% python3 -q
>>> import numpy as np
>>> import numpy.linalg as la
>>> np.set_printoptions(suppress=True, linewidth=200)
>>> rd = lambda a: np.round(a, 2) + 0
>>> W0 = np.array([[-1.0, 0.0], [0.0, -1.0]])
>>> q, evecs = la.qr(W0[:, :1])[0], la.qr(W0[:, 1:])[0]
>>> sig = la.svd(q.T @ evecs, compute_uv=False)
>>> sig
array([0.])
>>> (sig > 0.9).sum()
np.int64(0)
>>> np.degrees(np.arccos(sig.clip(0, 1)))
array([90.])
>>> rd(la.norm(q @ q.T - evecs @ evecs.T, 2))
np.float64(1.0)
>>> u = np.array([2, 2, 0])
>>> np.polyval(u, W0[1])
array([0., 0.])
>>> np.array([np.convolve(row, u, "same") for row in W0])
array([[-2., -2.,  0.],
       [ 0., -2., -2.]])
>>> ev, evecs = la.eig(W0)
>>> rd(np.sort(la.eigvals(W0.T)))
array([-1., -1.])
>>> np.prod(ev)
np.float64(1.0)
>>> ev
array([-1., -1.])
>>> rd(np.sort(la.eigvals(la.inv(W0))))
array([-1., -1.])
>>> rd(np.sort(la.eigvals(W0 @ W0)))
array([1., 1.])
>>> w1 = np.array([[3, -1, 2, 3, 0], [1, -2, -1, 2, 2]])
>>> b = np.array([3, 5, 3, 1, 2])
>>> H = np.maximum(W0 @ w1 + b, 0)
>>> (H > 0).mean(axis=0)
array([0.5, 1. , 1. , 0. , 0.5])
>>> H
array([[0., 6., 1., 0., 2.],
       [2., 7., 4., 0., 0.]])
>>> (H > 0).astype(int)
array([[0, 1, 1, 0, 1],
       [1, 1, 1, 0, 0]])
>>> C = np.array([[5, -3, 3], [4, -5, -3], [1, 4, -1], [1, 4, -3], [0, -1, 5]])
>>> (H @ C).round(6).argmax(axis=1)
array([0, 0])
>>> w1 @ C
array([[16, 16,  1],
       [-2,  9, 14]])
>>> H @ C
array([[ 25., -28.,  -9.],
       [ 42., -25., -19.]])
>>> np.prod(np.diag(W0)), rd(la.det(W0))
(np.float64(1.0), np.float64(1.0))
>>> W0 @ W0
array([[1., 0.],
       [0., 1.]])
>>> rd(np.sort(la.eigvals(W0)))
array([-1., -1.])
>>> feats = np.loadtxt("a.csv", delimiter=",")
>>> rd(feats)
array([[-0.64, -0.44, -0.63],
       [ 0.43, -0.89,  0.18],
       [-0.64, -0.15,  0.75]])
>>> w1 = np.array([[0, -1, -2], [-1, 0, 1], [-2, -2, -2]])
>>> b = np.array([-1, -1, -1])
>>> H = np.maximum(feats @ w1 + b, 0)
>>> la.matrix_rank(H)
np.int64(1)
>>> C = np.array([[2, 2, 0], [7, 1, 6], [0, 5, 2]])
>>> (H @ C).round(6).argmax(axis=1)
array([1, 0, 0])
